$ ipython --no-banner

In [1]: import numpy as np

In [2]: from numpy import linalg as LA

In [3]: np.set_printoptions(suppress=True, linewidth=200)

In [4]: tidy = lambda a: np.round(a, 4) + 0

In [5]: data = np.load("m.npy")

In [6]: tidy(data)
Out[6]: 
array([[0.4   , 0.2   , 0.2   , 0.2   , 0.    , 0.    ],
       [0.    , 0.5   , 0.    , 0.5   , 0.    , 0.    ],
       [0.    , 0.3333, 0.3333, 0.3333, 0.    , 0.    ],
       [0.    , 0.3333, 0.    , 0.6667, 0.    , 0.    ],
       [0.25  , 0.    , 0.    , 0.25  , 0.25  , 0.25  ],
       [0.    , 0.3333, 0.    , 0.    , 0.    , 0.6667]])

In [7]: # rows sum to 1

In [8]: x0 = np.array([-3, -2, 2, 1, 0, 1])

In [9]: rhs = data @ x0

In [10]: c, lr = np.zeros(6), 1 / LA.norm(data, 2) ** 2

In [11]: for i in range(15):
    ...:     c -= lr * data.T @ (data @ c - rhs)
    ...:     if i % 5 == 0: print(i, round(LA.norm(data @ c - rhs), 4))
    ...: 
0 1.0009
5 0.7395
10 0.6092

In [12]: tidy(c)
Out[12]: array([-1.8612, -0.4897,  0.4214,  0.0604,  0.0938,  0.2564])

In [13]: f, v = data[1], data[2]

In [14]: f @ f
Out[14]: np.float64(0.5)

In [15]: pr = (f @ v) / (f @ f) * f

In [16]: tidy(v - pr)
Out[16]: array([0.    , 0.    , 0.3333, 0.    , 0.    , 0.    ])

In [17]: tidy(pr)
Out[17]: array([0.    , 0.3333, 0.    , 0.3333, 0.    , 0.    ])

In [18]: (v - pr) @ f
Out[18]: np.float64(0.0)

In [19]: rng = np.random.default_rng(550507)

In [20]: z = rng.permutation(6)

In [21]: z
Out[21]: array([3, 5, 0, 4, 2, 1])

In [22]: B = data[z][:, z]

In [23]: tidy(np.diag(B))
Out[23]: array([0.6667, 0.6667, 0.4   , 0.25  , 0.3333, 0.5   ])

In [24]: tidy(B)
Out[24]: 
array([[0.6667, 0.    , 0.    , 0.    , 0.    , 0.3333],
       [0.    , 0.6667, 0.    , 0.    , 0.    , 0.3333],
       [0.2   , 0.    , 0.4   , 0.    , 0.2   , 0.2   ],
       [0.25  , 0.25  , 0.25  , 0.25  , 0.    , 0.    ],
       [0.3333, 0.    , 0.    , 0.    , 0.3333, 0.3333],
       [0.5   , 0.    , 0.    , 0.    , 0.    , 0.5   ]])

In [25]: B = data + rng.integers(-2, 3, (6, 5)) @ rng.integers(-2, 3, (5, 6))

In [26]: tidy(B)
Out[26]: 
array([[ 3.4   ,  0.2   ,  7.2   ,  6.2   ,  2.    , -3.    ],
       [-8.    ,  2.5   ,  2.    , -1.5   ,  2.    ,  4.    ],
       [-5.    ,  8.3333, -0.6667,  0.3333,  5.    , 10.    ],
       [-5.    , -8.6667,  3.    , -5.3333,  7.    ,  7.    ],
       [ 7.25  , -5.    , -7.    , -3.75  , -4.75  , -4.75  ],
       [ 1.    ,  3.3333, -4.    , -3.    , -1.    ,  1.6667]])

In [27]: tidy(LA.svd(B - data, compute_uv=False))
Out[27]: array([21.6323, 14.6975, 13.2442,  5.5698,  1.6116,  0.    ])

In [28]: tidy((data + data.T) / 2)
Out[28]: 
array([[0.4   , 0.1   , 0.1   , 0.1   , 0.125 , 0.    ],
       [0.1   , 0.5   , 0.1667, 0.4167, 0.    , 0.1667],
       [0.1   , 0.1667, 0.3333, 0.1667, 0.    , 0.    ],
       [0.1   , 0.4167, 0.1667, 0.6667, 0.125 , 0.    ],
       [0.125 , 0.    , 0.    , 0.125 , 0.25  , 0.125 ],
       [0.    , 0.1667, 0.    , 0.    , 0.125 , 0.6667]])

In [29]: np.allclose(data, data.T)
Out[29]: False

In [30]: data.inv()
AttributeError: 'numpy.ndarray' object has no attribute 'inv'


In [31]: np.allclose(data @ data.T, data.T @ data)
Out[31]: False

In [32]: tidy(LA.det(data))
Out[32]: np.float64(0.0037)

In [33]: tidy(np.abs(LA.eigvals(data)).max())
Out[33]: np.float64(1.0)

In [34]: E = np.loadtxt("case12.csv", delimiter=",")

In [35]: tidy(E)
Out[35]: 
array([[-1.1669, -1.5969,  1.3562,  1.8024],
       [ 0.7356, -2.5227,  1.0898,  0.9526],
       [ 0.3978,  2.1443, -1.3439, -1.5613],
       [-1.2461,  2.5186, -0.8792, -0.5751],
       [-2.4751,  0.6773,  0.637 ,  1.4176],
       [ 0.6277, -2.5082,  1.1259,  1.0233],
       [-2.2735,  1.8719, -0.1035,  0.5625],
       [-1.3929, -1.3806,  1.3292,  1.8404],
       [ 1.7524,  0.9629, -1.2459, -1.8574],
       [-2.0234,  2.1743, -0.3722,  0.1998],
       [-0.5735,  2.4992, -1.143 , -1.0578],
       [ 0.6209, -2.5072,  1.1281,  1.0277],
       [-0.4574, -2.1108,  1.3498,  1.5853],
       [ 1.0813, -2.534 ,  0.955 ,  0.7053],
       [-1.9432, -0.69  ,  1.1733,  1.836 ],
       [-2.1295, -0.369 ,  1.0725,  1.7829],
       [ 2.4079, -0.3422, -0.7942, -1.5665],
       [ 0.365 ,  2.1621, -1.3403, -1.5478],
       [ 0.9554,  1.7742, -1.3676, -1.7519],
       [-2.0709, -0.4776,  1.1084,  1.8041],
       [-0.6998,  2.5184, -1.1021, -0.9764],
       [ 0.5312, -2.4913,  1.1559,  1.0841],
       [-0.3088,  2.438 , -1.2173, -1.216 ],
       [-0.7212,  2.521 , -1.0948, -0.9622],
       [ 2.2964, -1.8326,  0.0725, -0.6025],
       [-1.7753, -0.9324,  1.2384,  1.8561],
       [-0.5106, -2.0798,  1.3544,  1.606 ],
       [ 1.8029, -2.3332,  0.5498,  0.0563]])

In [36]: z = rng.permutation(6)

In [37]: B = data[:, z] * rng.choice([-1, 1], 6)

In [38]: tidy(B)
Out[38]: 
array([[ 0.2   , -0.2   ,  0.    , -0.2   ,  0.    ,  0.4   ],
       [ 0.5   ,  0.    ,  0.    , -0.5   ,  0.    ,  0.    ],
       [ 0.3333, -0.3333,  0.    , -0.3333,  0.    ,  0.    ],
       [ 0.3333,  0.    ,  0.    , -0.6667,  0.    ,  0.    ],
       [ 0.    ,  0.    , -0.25  , -0.25  ,  0.25  ,  0.25  ],
       [ 0.3333,  0.    , -0.6667,  0.    ,  0.    ,  0.    ]])

In [39]: left, _, Vt = LA.svd(data.T @ B)

In [40]: z
Out[40]: array([1, 2, 5, 3, 4, 0])

In [41]: tidy(np.abs(LA.eigvals(B)).max())
Out[41]: np.float64(0.6667)

In [42]: assert B == B.T
ValueError: The truth value of an array with more than one element is ambiguous. Use a.any() or a.all()


In [43]: np.allclose(B, B.T)
Out[43]: False

In [44]: tidy(np.sort(np.abs(LA.eigvals(B))))
Out[44]: array([0.25  , 0.3438, 0.3982, 0.4029, 0.4029, 0.6667])

In [45]: tidy(np.trace(LA.pinv(E) @ E))
Out[45]: np.float64(2.0)

In [46]: A = np.load("mat.npy")

In [47]: A
Out[47]: 
array([[ 1.9028,  3.1579,  2.6955, -0.0698,  0.2394],
       [ 1.3773,  3.0613,  2.7886,  0.2248,  0.3882],
       [ 2.0117,  3.09  ,  2.709 ,  0.3253,  0.2089],
       [ 2.0548,  2.9218,  2.2718,  0.2853, -0.1828],
       [ 2.6329,  3.0604,  2.6538,  0.2795, -0.0248],
       [ 2.2069,  3.2299,  2.9257, -0.2339, -0.0686],
       [-0.266 ,  1.2777,  2.8131, -0.2438, -0.0807],
       [-0.4163,  1.0949,  2.8379, -0.3225,  0.153 ],
       [-0.2193,  0.5869,  2.8817, -0.6217,  0.3748],
       [ 0.1438,  1.1615,  2.8416, -0.3314,  0.1439],
       [ 0.0198,  1.1445,  3.8232, -0.2401, -0.287 ],
       [-0.1991,  0.6419,  3.098 ,  0.3968, -0.0324],
       [ 1.5443,  1.4288,  2.8378,  1.9287,  1.0782],
       [ 0.6348,  1.5231,  2.8521,  1.4401,  1.2687],
       [ 0.7526,  2.1971,  3.149 ,  2.2789,  0.2089],
       [ 1.3264,  2.3268,  3.0374,  1.3632,  0.6763],
       [ 0.7346,  2.1355,  2.8036,  2.2524,  1.5251],
       [ 0.639 ,  1.8071,  3.7043,  1.9425,  0.8547]])

In [48]: Xc = A - A.mean(axis=0)

In [49]: left, sig, Vt = LA.svd(Xc, full_matrices=False)

In [50]: tidy(np.abs(Vt[-1]))
Out[50]: array([0.201 , 0.0275, 0.7286, 0.3183, 0.5715])

In [51]: tidy(Vt[0] * np.sign(Vt[0, np.abs(Vt[0]).argmax()]))
Out[51]: array([ 0.7148,  0.6667, -0.1129,  0.1769,  0.0232])

In [52]: np.abs(Vt[0]).argmax()
Out[52]: np.int64(0)

In [53]: LA.matrix_rank(Xc)
Out[53]: np.int64(5)

In [54]: mat = np.load("dump.npy")

In [55]: mat
Out[55]: 
array([[ 0.9419,  0.2105, -0.1852, -0.0128, -0.4783,  0.4351],
       [ 0.2105,  0.5119,  0.1231,  0.1182,  0.7591, -0.8797],
       [-0.1852,  0.1231,  1.5031, -0.1841,  0.4191, -0.0037],
       [-0.0128,  0.1182, -0.1841,  1.016 , -0.3602,  0.2782],
       [-0.4783,  0.7591,  0.4191, -0.3602,  0.5174,  1.1103],
       [ 0.4351, -0.8797, -0.0037,  0.2782,  1.1103, -0.4903]])

In [56]: vals, V = LA.eigh(mat)

In [57]: x0 = np.array([3, -1, -1, -1, -2, -1])

In [58]: tidy(LA.eigvalsh(mat[1:, 1:]))
Out[58]: array([-1.8574,  1.    ,  1.    ,  1.0001,  1.9155])

In [59]: (np.sign(V[:, -1].round(6)) == np.sign(V[0, -1].round(6))).astype(int)
Out[59]: array([1, 0, 0, 1, 0, 0])

In [60]: np.abs(mat).sum(axis=1).max(), tidy(np.abs(vals).max())
Out[60]: (np.float64(3.6444), np.float64(2.0))

In [61]: tidy(x0 @ mat @ x0 / (x0 @ x0)), tidy(vals[0]), tidy(vals[-1])
Out[61]: (np.float64(1.3387), np.float64(-2.0), np.float64(2.0))

In [62]: X = np.array([[0, 1, 1, 0, 0, 1],
    ...:     [1, 0, 0, 1, 1, 0],
    ...:     [1, 0, 0, 0, 0, 0],
    ...:     [0, 1, 0, 0, 1, 1],
    ...:     [0, 1, 0, 1, 0, 0],
    ...:     [1, 0, 0, 1, 0, 0]])

In [63]: X
Out[63]: 
array([[0, 1, 1, 0, 0, 1],
       [1, 0, 0, 1, 1, 0],
       [1, 0, 0, 0, 0, 0],
       [0, 1, 0, 0, 1, 1],
       [0, 1, 0, 1, 0, 0],
       [1, 0, 0, 1, 0, 0]])

In [64]: z = rng.permutation(6)

In [65]: z
Out[65]: array([3, 1, 5, 0, 4, 2])

In [66]: B = X[z][:, z]

In [67]: np.trace(B)
Out[67]: np.int64(0)

In [68]: np.diag(B)
Out[68]: array([0, 0, 0, 0, 0, 0])

In [69]: B
Out[69]: 
array([[0, 1, 1, 0, 1, 0],
       [1, 0, 0, 1, 1, 0],
       [1, 0, 0, 1, 0, 0],
       [0, 1, 1, 0, 0, 1],
       [1, 1, 0, 0, 0, 0],
       [0, 0, 0, 1, 0, 0]])

In [70]: x0 = np.array([-5, -4, 1, 1, 6, 2])

In [71]: rhs = X @ x0

In [72]: rhs
Out[72]: array([-1,  2, -5,  4, -3, -4])

In [73]: tidy(LA.solve(X.T, X[5]))
Out[73]: array([0., 0., 0., 0., 0., 1.])

In [74]: LA.solve(X, rhs[:-1])
ValueError: solve1: Input operand 1 has a mismatch in its core dimension 0, with gufunc signature (m,m),(m)->(m) (size 5 is different from 6)


In [75]: tidy(LA.solve(X, rhs))
Out[75]: array([-5., -4.,  1.,  1.,  6.,  2.])

In [76]: tidy(LA.solve(X, 4 * rhs))
Out[76]: array([-20., -16.,   4.,   4.,  24.,   8.])

In [77]: m1 = np.load("block13.npy")

In [78]: m1
Out[78]: 
array([[ -4,  -2,  -6,   0],
       [  4,   2,   2,   4],
       [ 24,  12,  17,  19],
       [-28, -14, -22, -20],
       [ 10,   5,   1,  14],
       [-14,  -7, -13,  -8]])

In [79]: # looks like rank 2

In [80]: left, sig, Vt = LA.svd(m1)

In [81]: np.argmax(sig[:-1] / (sig[1:] + 1e-6)) + 1
Out[81]: np.int64(2)

In [82]: B = left[:, :2] @ np.diag(sig[:2]) @ Vt[:2]

In [83]: tidy(np.abs(m1 - B).max())
Out[83]: np.float64(0.0)

In [84]: LA.matrix_rank(B)
Out[84]: np.int64(2)

In [85]: tidy(LA.norm(m1 - B) / LA.norm(m1))
Out[85]: np.float64(0.0)

In [86]: left, sig, Vt = LA.svd(m1)

In [87]: V = Vt[:(sig > 1e-8).sum()]

In [88]: x0 = m1[2] + -1 * m1[4] + rng.integers(2) * np.eye(4)[0]

In [89]: x0
Out[89]: array([15.,  7., 16.,  5.])

In [90]: LA.matrix_rank(np.vstack([m1, x0]))
Out[90]: np.int64(3)

In [91]: tidy(V.T @ V)
Out[91]: 
array([[ 0.4211,  0.2105,  0.3158,  0.3158],
       [ 0.2105,  0.1053,  0.1579,  0.1579],
       [ 0.3158,  0.1579,  0.7368, -0.2632],
       [ 0.3158,  0.1579, -0.2632,  0.7368]])

In [92]: tidy(LA.norm(m1, axis=0))
Out[92]: array([41.0853, 20.5426, 31.3528, 32.2025])

In [93]: LA.norm(m1, axis=2)
AxisError: axis 2 is out of bounds for array of dimension 2


In [94]: tidy(LA.norm(m1, axis=1))
Out[94]: array([ 7.4833,  6.3246, 37.0135, 43.1741, 17.9444, 21.8632])

In [95]: tidy(LA.norm(m1, "nuc"))
Out[95]: np.float64(74.3018)

In [96]: LA.norm(m1, axis=1).argmax()
Out[96]: np.int64(3)

In [97]: tidy(LA.norm(m1[2], 1)), tidy(LA.norm(m1[2], np.inf))
Out[97]: (np.float64(72.0), np.float64(24.0))

In [98]: r = LA.matrix_rank(m1)

In [99]: r
Out[99]: np.int64(2)

In [100]: N = LA.svd(m1)[2][r:].T

In [101]: tidy(m1 @ N)
Out[101]: 
array([[0., 0.],
       [0., 0.],
       [0., 0.],
       [0., 0.],
       [0., 0.],
       [0., 0.]])

In [102]: tidy(N @ N.T)
Out[102]: 
array([[ 0.5789, -0.2105, -0.3158, -0.3158],
       [-0.2105,  0.8947, -0.1579, -0.1579],
       [-0.3158, -0.1579,  0.2632,  0.2632],
       [-0.3158, -0.1579,  0.2632,  0.2632]])

In [103]: J = np.loadtxt("a.csv", delimiter=",")

In [104]: J
Out[104]: 
array([[ 1., -2.,  4., -8.],
       [ 1., -1.,  1., -1.],
       [ 1.,  0.,  0.,  0.],
       [ 1.,  1.,  1.,  1.]])

In [105]: f = np.array([6, 6])

In [106]: np.array([np.convolve(row, f, "same") for row in J])
Out[106]: 
array([[  6.,  -6.,  12., -24.],
       [  6.,   0.,   0.,   0.],
       [  6.,   6.,   0.,   0.],
       [  6.,  12.,  12.,  12.]])

In [107]: np.correlate(J[0], J[1], "full")
Out[107]: array([ -1.,   3.,  -7.,  15., -14.,  12.,  -8.])
